% ipython --no-banner

In [1]: import numpy as np

In [2]: np.set_printoptions(precision=1, suppress=True, linewidth=120, sign=" ")

In [3]: feats = np.array([[-2.0, -3.0, 0.0], [-3.0, -2.0, 0.0], [0.0, 0.0, -2.0]])

In [4]: print(feats)
[[-2. -3.  0.]
 [-3. -2.  0.]
 [ 0.  0. -2.]]

In [5]: # 2 blocks once reordered

In [6]: ev, vecs = np.linalg.eigh(feats)

In [7]: vec = np.array([1, 9, 2])

In [8]: print(round(float(vec @ feats @ vec / (vec @ vec)), 1), ev[0], round(float(ev[-1]), 1))
-2.6 -5.0 1.0

In [9]: print(round(float(np.linalg.det(feats)), 1))
10.0

In [10]: print(feats @ feats)
[[ 13.  12.   0.]
 [ 12.  13.   0.]
 [  0.   0.   4.]]

In [11]: print(np.sort(np.linalg.eigvals(feats).real))
[-5. -2.  1.]

In [12]: print(np.flatnonzero(np.linalg.matrix_power((feats != 0) + (feats.T != 0) + np.eye(3), 3)[1]))
[ 0  1]

In [13]: print((np.linalg.matrix_power((feats != 0) + (feats.T != 0) + np.eye(3), 3) > 0).astype(int))
[[ 1  1  0]
 [ 1  1  0]
 [ 0  0  1]]

In [14]: rng = np.random.default_rng(8582)

In [15]: lab = rng.permutation(3)

In [16]: print(lab)
[ 2  1  0]

In [17]: other = feats[lab][:, lab]

In [18]: print(np.trace(other))
-6.0

In [19]: K = np.loadtxt("out8.csv", delimiter=",")

In [20]: print(K.round(1) + 0)
[[-0.4  1.6]
 [-0.2  0.6]
 [ 0.   0.2]]

In [21]: # column 1 is much longer than the rest

In [22]: Uu, sigma, Vt = np.linalg.svd(K)

In [23]: vecs = Vt[:(sigma > 1e-8).sum()]

In [24]: vec = K[1] + -3 * K[0] + rng.integers(2) * np.eye(2)[0]

In [25]: print(vec)
[ 1.2 -4.3]

In [26]: print(np.diag(vecs.T @ vecs))
[ 0.1  0.9]

In [27]: print(np.linalg.matrix_rank(np.vstack([K, vec])))
1

In [28]: X = np.vander(np.arange(4) - 1, 4, increasing=True)

In [29]: print(X)
[[ 1 -1  1 -1]
 [ 1  0  0  0]
 [ 1  1  1  1]
 [ 1  2  4  8]]

In [30]: # row 3 is much longer than the rest

In [31]: proj = np.triu(np.array([[1, 2, 2, 1], [1, 1, 2, 0], [1, 2, 2, 2], [1, 1, 1, 2]]), 1) + np.eye(4)

In [32]: other = proj @ X @ np.linalg.inv(proj)

In [33]: print(np.linalg.matrix_rank(other))
4

In [34]: print(np.poly(other))
[  1. -10.  14.  -2.  12.]

In [35]: vec = np.array([1, 4, 5, 3])

In [36]: h = np.maximum(X @ vec, 0)

In [37]: print(X.T @ h)
[  67  119  225  437]

In [38]: print(np.maximum(X @ vec, 0) - np.maximum(-X @ vec, 0))
[-1  1 13 53]

In [39]: print(X * (h > 1e-9)[:, None])
[[ 0  0  0  0]
 [ 1  0  0  0]
 [ 1  1  1  1]
 [ 1  2  4  8]]

In [40]: print(np.tanh(X @ vec))
[-0.8  0.8  1.   1. ]
